% ipython --no-banner

In [1]: import numpy as np

In [2]: np.set_printoptions(precision=2, suppress=True, linewidth=200, legacy="1.25")

In [3]: F = -2 * np.eye(6) + np.ones((6, 6))

In [4]: F
Out[4]: 
array([[-1.,  1.,  1.,  1.,  1.,  1.],
       [ 1., -1.,  1.,  1.,  1.,  1.],
       [ 1.,  1., -1.,  1.,  1.,  1.],
       [ 1.,  1.,  1., -1.,  1.,  1.],
       [ 1.,  1.,  1.,  1., -1.,  1.],
       [ 1.,  1.,  1.,  1.,  1., -1.]])

In [5]: # equal to its transpose

In [6]: Y = np.linalg.inv(F)

In [7]: np.round(F @ Y, 2) + 0
Out[7]: 
array([[1., 0., 0., 0., 0., 0.],
       [0., 1., 0., 0., 0., 0.],
       [0., 0., 1., 0., 0., 0.],
       [0., 0., 0., 1., 0., 0.],
       [0., 0., 0., 0., 1., 0.],
       [0., 0., 0., 0., 0., 1.]])

In [8]: np.round(np.linalg.det(F) * np.linalg.det(Y), 2)
Out[8]: 1.0

In [9]: np.linalg.inv(Y)
Out[9]: 
array([[-1.,  1.,  1.,  1.,  1.,  1.],
       [ 1., -1.,  1.,  1.,  1.,  1.],
       [ 1.,  1., -1.,  1.,  1.,  1.],
       [ 1.,  1.,  1., -1.,  1.,  1.],
       [ 1.,  1.,  1.,  1., -1.,  1.],
       [ 1.,  1.,  1.,  1.,  1., -1.]])

In [10]: (np.abs(Y) > 1e-9).astype(int)
Out[10]: 
array([[1, 1, 1, 1, 1, 1],
       [1, 1, 1, 1, 1, 1],
       [1, 1, 1, 1, 1, 1],
       [1, 1, 1, 1, 1, 1],
       [1, 1, 1, 1, 1, 1],
       [1, 1, 1, 1, 1, 1]])

In [11]: vals, vecs = np.linalg.eigh(F)

In [12]: vals
Out[12]: array([-2., -2., -2., -2., -2.,  4.])

In [13]: np.round(vecs.T @ vecs, 2) + 0
Out[13]: 
array([[1., 0., 0., 0., 0., 0.],
       [0., 1., 0., 0., 0., 0.],
       [0., 0., 1., 0., 0., 0.],
       [0., 0., 0., 1., 0., 0.],
       [0., 0., 0., 0., 1., 0.],
       [0., 0., 0., 0., 0., 1.]])

In [14]: vecs @ np.diag(vals) @ vecs.T
Out[14]: 
array([[-1.,  1.,  1.,  1.,  1.,  1.],
       [ 1., -1.,  1.,  1.,  1.,  1.],
       [ 1.,  1., -1.,  1.,  1.,  1.],
       [ 1.,  1.,  1., -1.,  1.,  1.],
       [ 1.,  1.,  1.,  1., -1.,  1.],
       [ 1.,  1.,  1.,  1.,  1., -1.]])

In [15]: (vals > 1e-8).sum(), (vals < -1e-8).sum()
Out[15]: (1, 5)

In [16]: np.linalg.eigvalsh(F @ F)
Out[16]: array([ 4.,  4.,  4.,  4.,  4., 16.])

In [17]: vec = np.array([-5, -3, -2, -5, 5, 5])

In [18]: y = F @ vec

In [19]: c, lr = np.zeros(6), 1 / np.linalg.norm(F, 2) ** 2

In [20]: for i in range(50):
    ...:     c -= lr * F.T @ (F @ c - y)
    ...:     if i % 10 == 0: print(i, round(np.linalg.norm(F @ c - y), 2))
    ...: 
0 15.65
10 0.88
20 0.05
30 0.0
40 0.0

In [21]: c
Out[21]: array([-5., -3., -2., -5.,  5.,  5.])

In [22]: round(float(np.linalg.cond(F)), 2)
Out[22]: 2.0

In [23]: vals, vecs = np.linalg.eigh(F)

In [24]: vec = np.array([1, -2, 1, -1, 1, 1])

In [25]: vec @ F @ vec
Out[25]: -17.0

In [26]: Uu, s, Vh = np.linalg.svd(F, full_matrices=False)

In [27]: s
Out[27]: array([4., 2., 2., 2., 2., 2.])

In [28]: Uu.shape, s.shape, Vh.shape
Out[28]: ((6, 6), (6,), (6, 6))

In [29]: s / s[0]
Out[29]: array([1. , 0.5, 0.5, 0.5, 0.5, 0.5])

In [30]: (s > 1e-8).sum()
Out[30]: 6

In [31]: np.abs(Vh[0])
Out[31]: array([0.41, 0.41, 0.41, 0.41, 0.41, 0.41])

In [32]: E = np.load("layer2.npy")

In [33]: E
Out[33]: 
array([[0.33, 0.33, 0.33, 0.07],
       [0.33, 0.33, 0.33, 0.07],
       [0.33, 0.33, 0.33, 0.07],
       [0.07, 0.07, 0.07, 0.01]])

In [34]: # rank 1

In [35]: rk = np.linalg.matrix_rank(E)

In [36]: rk
Out[36]: 1

In [37]: ns = np.linalg.svd(E)[2][rk:].T

In [38]: [int(np.linalg.matrix_rank(E[:i])) for i in range(1, len(E) + 1)]
Out[38]: [1, 1, 1, 1]

In [39]: np.round(E @ ns, 2) + 0
Out[39]: 
array([[0., 0., 0.],
       [0., 0., 0.],
       [0., 0., 0.],
       [0., 0., 0.]])

In [40]: ns @ ns.T
Out[40]: 
array([[ 0.67, -0.33, -0.33, -0.07],
       [-0.33,  0.67, -0.33, -0.07],
       [-0.33, -0.33,  0.67, -0.07],
       [-0.07, -0.07, -0.07,  0.99]])

In [41]: np.linalg.matrix_rank(E.T @ E), np.linalg.matrix_rank(E @ E.T)
Out[41]: (1, 1)

In [42]: [int(np.linalg.matrix_rank(np.delete(E, i, axis=0))) for i in range(4)]
Out[42]: [1, 1, 1, 1]

In [43]: np.allclose(E @ ns, 0)
Out[43]: True

In [44]: P = np.triu(np.array([[0, 3, 1, 1], [1, 3, 2, 3], [2, 0, 1, 3], [0, 0, 1, 0]]), 1) + np.eye(4)

In [45]: Y = P @ E @ np.linalg.inv(P)

In [46]: P @ E - E @ P
Out[46]: 
array([[ 1.38,  0.39,  0.39, -2.03],
       [ 0.86, -0.13, -0.13, -2.13],
       [ 0.2 , -0.79, -0.79, -2.26],
       [ 0.  , -0.2 , -0.2 , -0.46]])

In [47]: round(np.linalg.det(Y), 2)
Out[47]: -0.0

In [48]: vec = np.array([-4, 2, -4, -5])

In [49]: round((vec - E @ vec) @ (E @ vec), 2)
Out[49]: 0.0

In [50]: E @ vec
Out[50]: array([-2.3 , -2.3 , -2.3 , -0.46])

In [51]: E @ E @ vec
Out[51]: array([-2.3 , -2.3 , -2.3 , -0.46])

In [52]: [round(float(x), 2) for x in np.linalg.svd(E, compute_uv=False)[:3]]
Out[52]: [1.0, 0.0, 0.0]

In [53]: np.linalg.matrix_rank(E, rtol=0.1)
Out[53]: 1

In [54]: K = np.load("arr.npy")

In [55]: K
Out[55]: 
array([[-2.,  1.,  1.],
       [ 1., -2.,  1.],
       [ 1.,  1., -2.]])

In [56]: # rank 2

In [57]: vals, vecs = np.linalg.eigh(K)

In [58]: vec = np.array([2, 4, -6])

In [59]: vec @ K @ vec / (vec @ vec), vals[0], round(float(vals[-1]), 2)
Out[59]: (-3.0, -3.0, 0.0)

In [60]: K @ np.linalg.pinv(K) @ K
Out[60]: 
array([[-2.,  1.,  1.],
       [ 1., -2.,  1.],
       [ 1.,  1., -2.]])

In [61]: np.abs(np.diag(np.linalg.qr(K)[1])) > 1e-9
Out[61]: array([ True,  True, False])

In [62]: np.unique(K.round(6), axis=0).shape
Out[62]: (3, 3)

In [63]: round(float(np.trace(np.linalg.pinv(K) @ K)), 2)
Out[63]: 2.0

In [64]: np.allclose(K[:-1].T @ np.linalg.lstsq(K[:-1].T, K[-1])[0], K[-1])
Out[64]: True

In [65]: round(np.linalg.eigvalsh(K).min(), 2)
Out[65]: -3.0

In [66]: np.all(np.linalg.eigvalsh(K) > 0)
Out[66]: False

In [67]: [round(float(np.linalg.det(K[:i, :i])), 2) + 0 for i in range(1, 4)]
Out[67]: [-2.0, 3.0, 0.0]

In [68]: vals, vecs = np.linalg.eigvalsh(K)
Traceback (most recent call last):
  Cell In[68], line 1
    vals, vecs = np.linalg.eigvalsh(K)
ValueError: too many values to unpack (expected 2)


In [69]: vals, vecs = np.linalg.eigh(K)

In [70]: np.abs(vecs[:, -1]).round(6).argmax()
Out[70]: 0

In [71]: np.abs(vecs[:, -1])
Out[71]: array([0.58, 0.58, 0.58])

In [72]: np.round(np.linalg.eigvalsh(K @ K), 2) + 0
Out[72]: array([0., 9., 9.])

In [73]: (vals > 1e-8).sum(), (vals < -1e-8).sum()
Out[73]: (0, 2)

In [74]: vecs @ np.diag(vals) @ vecs.T
Out[74]: 
array([[-2.,  1.,  1.],
       [ 1., -2.,  1.],
       [ 1.,  1., -2.]])

In [75]: np.round(np.linalg.svd(K, compute_uv=False), 2) + 0
Out[75]: array([3., 3., 0.])

In [76]: np.linalg.eigvalsh(K + -2 * np.eye(3))
Out[76]: array([-5., -5., -2.])

In [77]: vals.sum(), np.trace(K)
Out[77]: (-6.0, -6.0)

In [78]: np.linalg.cond(K) > 100
Out[78]: True

In [79]: np.argsort(-np.linalg.norm(K, axis=0).round(6), kind="stable")[:3]
Out[79]: array([0, 1, 2])

In [80]: np.linalg.matrix_rank(K, rtol=0.1)
Out[80]: 2

In [81]: rng = np.random.default_rng(38273)

In [82]: th = rng.uniform(0, 2 * np.pi, 16)

In [83]: q, _ = np.linalg.qr(np.array([[-0.3, 1.0], [-1.9, 0.0], [-1.3, -0.6], [0.1, 0.6]]))

In [84]: J = 10 * np.c_[np.cos(th), np.sin(th)] @ q.T

In [85]: J
Out[85]: 
array([[-7.62, -5.22,  0.5 , -3.8 ],
       [-7.98, -1.46,  3.65, -4.57],
       [ 7.92,  4.28, -1.42,  4.12],
       [-6.15, -7.18, -1.9 , -2.63],
       [-7.53, -5.42,  0.3 , -3.72],
       [-6.46,  2.5 ,  5.83, -4.25],
       [ 0.35, -7.71, -6.21,  1.34],
       [ 4.51, -4.97, -6.57,  3.44],
       [ 4.82,  7.93,  3.29,  1.73],
       [ 5.33,  7.71,  2.81,  2.06],
       [ 6.31, -2.75, -5.92,  4.19],
       [ 0.84, -7.51, -6.35,  1.61],
       [ 7.83,  4.63, -1.09,  4.02],
       [ 7.29,  5.87,  0.2 ,  3.51],
       [ 7.21, -1.09, -5.17,  4.49],
       [ 1.04, -7.42, -6.4 ,  1.71]])

In [86]: Uu, s, Vh = np.linalg.svd(J)

In [87]: np.argmax(s[:-1] / (s[1:] + 1e-6)) + 1
Out[87]: 2

In [88]: Y = Uu[:, :2] @ np.diag(s[:2]) @ Vh[:2]

In [89]: np.round(np.abs(J - Y).max(), 2)
Out[89]: 0.0

In [90]: np.linalg.matrix_rank(J, rtol=0.05)
Out[90]: 2

In [91]: np.round(np.linalg.norm(J - Y, 2), 2), np.round(s[2], 2)
Out[91]: (0.0, 0.0)
